>>> import numpy as np
>>> from numpy import linalg as LA
>>> np.set_printoptions(precision=2, suppress=True, linewidth=120)
>>> feats = np.loadtxt("test8.csv", delimiter=",")
>>> print(feats)
[[  1.   2.  -1.  -3.  -1.]
 [  0.   1.   1.  -1.  -3.]
 [ -2.   0.   4.   0.  -6.]
 [ -3.  -2.   1.  -1.  -8.]
 [ -5.  -5.  -1.   0.  -9.]
 [ -5.  -8.  -2.   2.  -7.]
 [ -8.  -8.  -3.   5.  -9.]
 [ -9.  -6.  -1.   5. -12.]
 [ -8.  -3.  -3.   2. -11.]
 [-11.  -3.  -2.   5. -14.]
 [ -8.  -2.   1.   2. -14.]
 [ -9.   0.   4.   3. -16.]
 [-12.  -3.   3.   2. -13.]
 [-15.  -5.   1.   5. -10.]
 [-18.  -7.  -2.   8.  -9.]
 [-21.  -8.  -3.  10.  -6.]
 [-18.  -9.  -5.   9.  -3.]
 [-19.  -6.  -4.   6.  -1.]
 [-16.  -3.  -5.   7.   0.]
 [-19.  -5.  -8.   7.   1.]
 [-19.  -8.  -6.   5.  -1.]
 [-16.  -9.  -9.   3.   2.]
 [-14. -12.  -8.   1.   2.]
 [-14.  -9. -11.   4.   0.]
 [-11.  -9. -11.   3.   3.]
 [ -9. -12. -10.   0.   2.]
 [ -6. -14.  -7.  -1.   0.]
 [ -9. -12.  -4.   0.   0.]
 [-12. -10.  -7.  -2.   1.]]
>>> G = np.cov(feats, rowvar=False)
>>> print(G.shape)
(5, 5)
>>> print(np.argwhere(np.triu(np.abs(np.corrcoef(feats.T)) > 0.8, 1)))
[[0 3]]
>>> print(np.median(feats, axis=0))
[-11.  -6.  -3.   3.  -3.]
>>> u = np.array([1, 1])
>>> print(np.correlate(feats[17], feats[28], "full"))
[-19.  32. 141. 246. 303.  72.  -5. -62.  12.]
>>> print(np.array([np.convolve(row, u, "same") for row in feats]))
[[  1.   3.   1.  -4.  -4.]
 [  0.   1.   2.   0.  -4.]
 [ -2.  -2.   4.   4.  -6.]
 [ -3.  -5.  -1.   0.  -9.]
 [ -5. -10.  -6.  -1.  -9.]
 [ -5. -13. -10.   0.  -5.]
 [ -8. -16. -11.   2.  -4.]
 [ -9. -15.  -7.   4.  -7.]
 [ -8. -11.  -6.  -1.  -9.]
 [-11. -14.  -5.   3.  -9.]
 [ -8. -10.  -1.   3. -12.]
 [ -9.  -9.   4.   7. -13.]
 [-12. -15.   0.   5. -11.]
 [-15. -20.  -4.   6.  -5.]
 [-18. -25.  -9.   6.  -1.]
 [-21. -29. -11.   7.   4.]
 [-18. -27. -14.   4.   6.]
 [-19. -25. -10.   2.   5.]
 [-16. -19.  -8.   2.   7.]
 [-19. -24. -13.  -1.   8.]
 [-19. -27. -14.  -1.   4.]
 [-16. -25. -18.  -6.   5.]
 [-14. -26. -20.  -7.   3.]
 [-14. -23. -20.  -7.   4.]
 [-11. -20. -20.  -8.   6.]
 [ -9. -21. -22. -10.   2.]
 [ -6. -20. -21.  -8.  -1.]
 [ -9. -21. -16.  -4.   0.]
 [-12. -22. -17.  -9.  -1.]]
>>> mat = np.loadtxt("dump.csv", delimiter=",")
>>> print(mat)
[[ 3.  0.  1. -1.  0.  3.  0. -3.  0. -1.  2.]
 [ 0. -3.  0. -2.  1.  0.  3. -2.  1.  1.  3.]
 [ 1.  3.  1.  3. -3.  3. -2. -3.  2. -1. -2.]
 [-2.  0.  3. -3.  3. -2. -3. -1. -1.  1.  0.]
 [ 2.  1. -2. -2. -1.  1. -1.  0. -1. -2.  0.]
 [ 2.  1. -2. -2. -1.  1. -1.  0. -1. -2.  0.]
 [-2.  0. -2.  0.  3.  2.  3.  3.  1. -3. -3.]
 [ 0.  3. -2. -1. -1. -1.  0.  0.  0.  1.  2.]
 [-1. -1.  0.  1. -2. -3.  0.  0.  0.  0. -2.]
 [-3. -1. -1.  2. -2. -2. -1.  1. -1. -3.  3.]
 [-3.  3.  1. -2.  2.  1.  3.  2. -2.  0.  1.]]
>>> left, s, Vh = LA.svd(mat)
>>> print(np.argmax(s[:-1] / (s[1:] + 1e-6)) + 1)
10
>>> print(s.round(2) + 0)
[10.24  8.68  8.31  7.05  6.71  5.45  4.77  2.67  2.48  0.71  0.  ]
>>> B = left[:, :10] @ np.diag(s[:10]) @ Vh[:10]
>>> print(round(float(LA.norm(mat - B, 2)), 2), round(s[10], 2))
0.0 0.0
>>> print(LA.matrix_rank(B))
10
>>> print(LA.matrix_rank(mat, rtol=0.05))
10
>>> print(B.round(2) + 0)
[[ 3.  0.  1. -1.  0.  3.  0. -3.  0. -1.  2.]
 [ 0. -3.  0. -2.  1.  0.  3. -2.  1.  1.  3.]
 [ 1.  3.  1.  3. -3.  3. -2. -3.  2. -1. -2.]
 [-2.  0.  3. -3.  3. -2. -3. -1. -1.  1.  0.]
 [ 2.  1. -2. -2. -1.  1. -1.  0. -1. -2.  0.]
 [ 2.  1. -2. -2. -1.  1. -1.  0. -1. -2.  0.]
 [-2.  0. -2.  0.  3.  2.  3.  3.  1. -3. -3.]
 [ 0.  3. -2. -1. -1. -1.  0.  0.  0.  1.  2.]
 [-1. -1.  0.  1. -2. -3.  0.  0.  0.  0. -2.]
 [-3. -1. -1.  2. -2. -2. -1.  1. -1. -3.  3.]
 [-3.  3.  1. -2.  2.  1.  3.  2. -2.  0.  1.]]
>>> print(np.allclose(mat @ mat.T, mat.T @ mat))
False
>>> print((mat - mat.T) / 2)
[[ 0.   0.   0.   0.5 -1.   0.5  1.  -1.5  0.5  1.   2.5]
 [ 0.   0.  -1.5 -1.   0.  -0.5  1.5 -2.5  1.   1.   0. ]
 [ 0.   1.5  0.   0.  -0.5  2.5  0.  -0.5  1.   0.  -1.5]
 [-0.5  1.   0.   0.   2.5  0.  -1.5  0.  -1.  -0.5  1. ]
 [ 1.   0.   0.5 -2.5  0.   1.  -2.   0.5  0.5  0.  -1. ]
 [-0.5  0.5 -2.5  0.  -1.   0.  -1.5  0.5  1.   0.  -0.5]
 [-1.  -1.5  0.   1.5  2.   1.5  0.   1.5  0.5 -1.  -3. ]
 [ 1.5  2.5  0.5  0.  -0.5 -0.5 -1.5  0.   0.   0.   0. ]
 [-0.5 -1.  -1.   1.  -0.5 -1.  -0.5  0.   0.   0.5  0. ]
 [-1.  -1.   0.   0.5  0.   0.   1.   0.  -0.5  0.   1.5]
 [-2.5  0.   1.5 -1.   1.   0.5  3.   0.   0.  -1.5  0. ]]
>>> print(LA.matrix_power(mat, 4))
[[  983.  -201.  -189.  -352.   -48.   705.   126.  -359.   -15.  -355.   -34.]
 [  309.  -399.  -675.   137.  -401.   -64.   376.   248.   -91.  -416.   360.]
 [  362.  -267.  1192.   -69.   -22.  -227. -1136. -1229.   205.   737.   -55.]
 [ -187.   505.    88.   854.  -725.   312.  -427.   -11.    39.  -482.  -351.]
 [  474.   153.  -337.  -738.   503.   433.   438.   119.     0.    79.  -163.]
 [  474.   153.  -337.  -738.   503.   433.   438.   119.     0.    79.  -163.]
 [ -194.   179.  -109.  -184.   444.   131.   423.   558.  -318.  -221.    83.]
 [   29.   -78.  -905.  -816.   517.  -381.   514.   458.   178.   312.     7.]
 [ -296.  -179.   793.   425.  -238.  -632.  -650.  -490.   119.   735.   106.]
 [ -697.  -266.   504.  -647.  1033.  -791.   412.   427.  -188.   938.   -82.]
 [   89.   150. -1263.  -303.   289.   133.   888.  1033.   -55.  -425.   -95.]]
>>> print(round(np.abs(LA.eigvals(mat)).max(), 2))
7.25
